% ipython --no-banner

In [1]: import numpy as np

In [2]: from numpy import linalg as LA

In [3]: np.set_printoptions(suppress=True, linewidth=200)

In [4]: def rnd(a):
   ...:     return np.round(a, 3) + 0
   ...: 

In [5]: F = np.load("test4.npy")

In [6]: print(F)
[[  1   3   4  -2   4   0  -4   0   2   3  -5   1   0  -5]
 [  3   9  12  -6  12   0 -12   0   6   9 -15   3   0 -15]
 [  4  12  16  -8  16   0 -16   0   8  12 -20   4   0 -20]
 [ -2  -6  -8   4  -8   0   8   0  -4  -6  10  -2   0  10]
 [  4  12  16  -8  16   0 -16   0   8  12 -20   4   0 -20]
 [  0   0   0   0   0   0   0   0   0   0   0   0   0   0]
 [ -4 -12 -16   8 -16   0  16   0  -8 -12  20  -4   0  20]
 [  0   0   0   0   0   0   0   0   0   0   0   0   0   0]
 [  2   6   8  -4   8   0  -8   0   4   6 -10   2   0 -10]
 [  3   9  12  -6  12   0 -12   0   6   9 -15   3   0 -15]
 [ -5 -15 -20  10 -20   0  20   0 -10 -15  25  -5   0  25]
 [  1   3   4  -2   4   0  -4   0   2   3  -5   1   0  -5]
 [  0   0   0   0   0   0   0   0   0   0   0   0   0   0]
 [ -5 -15 -20  10 -20   0  20   0 -10 -15  25  -5   0  25]]

In [7]: Uu, s, vt = LA.svd(F)

In [8]: vecs = vt[:(s > 1e-8).sum()]

In [9]: rng = np.random.default_rng(78)

In [10]: vec = F[7] + 3 * F[9] + rng.integers(2) * np.eye(14)[3]

In [11]: print(vec)
[  9.  27.  36. -17.  36.   0. -36.   0.  18.  27. -45.   9.   0. -45.]

In [12]: print(rnd(np.diag(vecs.T @ vecs)))
[0.008 0.071 0.127 0.032 0.127 0.    0.127 0.    0.032 0.071 0.198 0.008 0.    0.198]

In [13]: print(np.allclose(vecs.T @ vecs @ vec, vec))
False

In [14]: J = np.loadtxt("arr.csv", delimiter=",")

In [15]: print(J)
[[  29.  -11.   59.   19.  -28.  -54.  -52.   38.   31.  -29.   -4.   25.  -33.  -32.    3.   37.]
 [ -11.   10.  -30.   17.   29.   29.   26.   -5.   12.  -15.   -7.   -5.    4.   22.  -24.  -10.]
 [  59.  -30.  130.    7.  -81. -121. -114.   65.   32.  -25.    3.   45.  -56.  -78.   36.   70.]
 [  19.   17.    7.  113.   58.    0.   -8.   64.  119. -127.  -38.   35.  -57.   20.  -93.   41.]
 [ -28.   29.  -81.   58.   85.   79.   70.   -7.   45.  -54.  -23.  -10.    5.   62.  -75.  -23.]
 [ -54.   29. -121.    0.   79.  113.  106.  -57.  -23.   16.   -5.  -40.   49.   74.  -39.  -63.]
 [ -52.   26. -114.   -8.   70.  106.  100.  -58.  -30.   24.   -2.  -40.   50.   68.  -30.  -62.]
 [  38.   -5.   65.   64.   -7.  -57.  -58.   65.   79.  -80.  -19.   40.  -57.  -26.  -33.   55.]
 [  31.   12.   32.  119.   45.  -23.  -30.   79.  130. -137.  -39.   45.  -70.    6.  -90.   56.]
 [ -29.  -15.  -25. -127.  -54.   16.   24.  -80. -137.  145.   42.  -45.   71.  -12.   99.  -55.]
 [  -4.   -7.    3.  -38.  -23.   -5.   -2.  -19.  -39.   42.   13.  -10.   17.  -10.   33.  -11.]
 [  25.   -5.   45.   35.  -10.  -40.  -40.   40.   45.  -45.  -10.   25.  -35.  -20.  -15.   35.]
 [ -33.    4.  -56.  -57.    5.   49.   50.  -57.  -70.   71.   17.  -35.   50.   22.   30.  -48.]
 [ -32.   22.  -78.   20.   62.   74.   68.  -26.    6.  -12.  -10.  -20.   22.   52.  -42.  -34.]
 [   3.  -24.   36.  -93.  -75.  -39.  -30.  -33.  -90.   99.   33.  -15.   30.  -42.   90.  -12.]
 [  37.  -10.   70.   41.  -23.  -63.  -62.   55.   56.  -55.  -11.   35.  -48.  -34.  -12.   50.]]

In [16]: print(LA.matrix_rank(J, rtol=0.1))
2

In [17]: print(np.argsort(-LA.norm(J, axis=0).round(6), kind="stable")[:3])
[9 8 2]

In [18]: print(LA.cond(J) > 100)
True

In [19]: vec = np.array([1, 0, 1, 2, 2, 0, 2, 1, 1, 1, 1, 2, 1, 1, 0, 0])

In [20]: a = np.maximum(J @ vec, 0)

In [21]: print(np.flatnonzero(a > 1e-9))
[ 1  3  4  5  6  7  8 11 13 15]

In [22]: print(np.abs(np.diag(LA.qr(J)[1])) > 1e-9)
[ True  True False False False False False False False False False False False False False False]

In [23]: print(np.allclose(J[:-1].T @ LA.lstsq(J[:-1].T, J[-1])[0], J[-1]))
True

In [24]: print(np.unique(J.round(6), axis=0).shape)
(16, 16)

In [25]: vals, vecs = LA.eigh(J)

In [26]: print((vals > 1e-8).sum(), (vals < -1e-8).sum())
2 0

In [27]: print(rnd(LA.svd(J, compute_uv=False)))
[666.753 533.247   0.      0.      0.      0.      0.      0.      0.      0.      0.      0.      0.      0.      0.      0.   ]

In [28]: print(np.unique(vals.round(6) + 0, return_counts=True)[1])
[14  1  1]

In [29]: print(rnd(LA.eigvalsh(J @ J)))
[     0.         0.         0.         0.         0.         0.         0.         0.         0.         0.         0.         0.         0.         0.    284352.068 444559.932]

In [30]: print(rnd(vals.sum()), np.trace(J))
1200.0 1200.0

In [31]: M = np.load("data.npy")

In [32]: print(rnd(M))
[[-0.398  0.187  0.095  0.166 -0.2    0.09  -0.307  0.121  0.769  0.105 -0.105]
 [ 0.245 -0.306  0.49   0.059  0.079 -0.422 -0.038  0.513  0.07   0.363  0.131]
 [ 0.031  0.568 -0.289 -0.352  0.285  0.003 -0.156  0.491 -0.032  0.019  0.347]
 [ 0.153 -0.177  0.267 -0.661 -0.001  0.589  0.031 -0.022  0.129  0.235 -0.132]
 [ 0.061 -0.017 -0.243  0.165 -0.749  0.253  0.07   0.225 -0.209  0.331  0.276]
 [-0.184 -0.332 -0.239 -0.454 -0.344 -0.329 -0.097  0.315 -0.006 -0.421 -0.281]
 [ 0.245  0.285 -0.239 -0.044 -0.043 -0.245 -0.142 -0.086 -0.09   0.499 -0.673]
 [-0.428 -0.411 -0.479 -0.02   0.352 -0.012  0.294  0.036  0.096  0.438  0.068]
 [-0.306  0.205  0.24   0.212  0.068  0.261  0.46   0.474 -0.231 -0.112 -0.432]
 [ 0.52  -0.281 -0.355  0.339  0.205  0.346 -0.148  0.305  0.222 -0.231 -0.174]
 [-0.336 -0.185  0.094  0.116  0.146  0.215 -0.724  0.065 -0.472  0.087 -0.057]]

In [33]: # keeps lengths

In [34]: M2 = M / np.sqrt((M ** 2).mean(axis=1, keepdims=True))

In [35]: print(rnd(M2[5]))
[-0.609 -1.103 -0.794 -1.506 -1.139 -1.093 -0.322  1.046 -0.02  -1.398 -0.933]

In [36]: Q, Rm = LA.qr(M)

In [37]: print(np.trace(Q @ Q.T))
11.0

In [38]: print(Q.shape, Rm.shape)
(11, 11) (11, 11)

In [39]: print(np.allclose(Rm.T @ Rm, M.T @ M))
True

In [40]: M2 = M / LA.norm(M, axis=1, keepdims=True)

In [41]: G = M2 @ M2.T

In [42]: print((np.abs(G) > 0.9).astype(int))
[[1 0 0 0 0 0 0 0 0 0 0]
 [0 1 0 0 0 0 0 0 0 0 0]
 [0 0 1 0 0 0 0 0 0 0 0]
 [0 0 0 1 0 0 0 0 0 0 0]
 [0 0 0 0 1 0 0 0 0 0 0]
 [0 0 0 0 0 1 0 0 0 0 0]
 [0 0 0 0 0 0 1 0 0 0 0]
 [0 0 0 0 0 0 0 1 0 0 0]
 [0 0 0 0 0 0 0 0 1 0 0]
 [0 0 0 0 0 0 0 0 0 1 0]
 [0 0 0 0 0 0 0 0 0 0 1]]

In [43]: print(rnd(LA.norm(M2, axis=1)))
[1. 1. 1. 1. 1. 1. 1. 1. 1. 1. 1.]

In [44]: labels = rng.permutation(11)

In [45]: print(labels)
[10  7  4  8  0  1  2  5  6  9  3]

In [46]: M2 = M[labels][:, labels]

In [47]: print(rnd(np.sort(np.abs(LA.eigvals(M2)))))
[1. 1. 1. 1. 1. 1. 1. 1. 1. 1. 1.]

In [48]: print(rnd(np.trace(M2)))
-3.357

In [49]: print(rnd(M2))
[[-0.057  0.065  0.146 -0.472 -0.336 -0.185  0.094  0.215 -0.724  0.087  0.116]
 [ 0.068  0.036  0.352  0.096 -0.428 -0.411 -0.479 -0.012  0.294  0.438 -0.02 ]
 [ 0.276  0.225 -0.749 -0.209  0.061 -0.017 -0.243  0.253  0.07   0.331  0.165]
 [-0.432  0.474  0.068 -0.231 -0.306  0.205  0.24   0.261  0.46  -0.112  0.212]
 [-0.105  0.121 -0.2    0.769 -0.398  0.187  0.095  0.09  -0.307  0.105  0.166]
 [ 0.131  0.513  0.079  0.07   0.245 -0.306  0.49  -0.422 -0.038  0.363  0.059]
 [ 0.347  0.491  0.285 -0.032  0.031  0.568 -0.289  0.003 -0.156  0.019 -0.352]
 [-0.281  0.315 -0.344 -0.006 -0.184 -0.332 -0.239 -0.329 -0.097 -0.421 -0.454]
 [-0.673 -0.086 -0.043 -0.09   0.245  0.285 -0.239 -0.245 -0.142  0.499 -0.044]
 [-0.174  0.305  0.205  0.222  0.52  -0.281 -0.355  0.346 -0.148 -0.231  0.339]
 [-0.132 -0.022 -0.001  0.129  0.153 -0.177  0.267  0.589  0.031  0.235 -0.661]]

In [50]: def softmax(z):
    ...:     e = np.exp(z - z.max(axis=-1, keepdims=True))
    ...:     return e / e.sum(axis=-1, keepdims=True)
    ...: 

In [51]: print(rnd(softmax(M2[5] + -2)))
[0.09  0.131 0.085 0.084 0.1   0.058 0.128 0.052 0.076 0.113 0.083]

In [52]: print(rnd(softmax(M2).sum(axis=1)))
[1. 1. 1. 1. 1. 1. 1. 1. 1. 1. 1.]

In [53]: print(rnd(softmax(10 * M2[5])))
[0.01  0.464 0.006 0.006 0.032 0.    0.371 0.    0.002 0.104 0.005]

In [54]: scores = M2 @ M2.T / np.sqrt(11)

In [55]: print(softmax(scores).round(6).argmax(axis=1))
[ 0  1  2  3  4  5  6  7  8  9 10]

In [56]: X = np.triu(rng.random((13, 13)) < 0.2, 1).astype(int)

In [57]: X = X + X.T

In [58]: print(X)
[[0 0 0 0 0 0 0 0 0 1 0 0 0]
 [0 0 0 0 0 0 0 0 0 0 0 0 0]
 [0 0 0 1 0 0 0 0 0 1 0 0 0]
 [0 0 1 0 0 0 0 0 0 0 0 0 0]
 [0 0 0 0 0 0 0 0 1 1 1 0 0]
 [0 0 0 0 0 0 0 0 0 0 1 1 0]
 [0 0 0 0 0 0 0 0 0 0 0 0 1]
 [0 0 0 0 0 0 0 0 0 0 1 0 0]
 [0 0 0 0 1 0 0 0 0 0 0 0 0]
 [1 0 1 0 1 0 0 0 0 0 1 0 0]
 [0 0 0 0 1 1 0 1 0 1 0 0 0]
 [0 0 0 0 0 1 0 0 0 0 0 0 0]
 [0 0 0 0 0 0 1 0 0 0 0 0 0]]

In [59]: # looks like rank 12

In [60]: print([round(float(LA.det(X[:i, :i])), 2) + 0 for i in range(1, 14)])
[0.0, 0.0, 0.0, 0.0, 0.0, 0.0, 0.0, 0.0, 0.0, 0.0, 0.0, 0.0, 0.0]
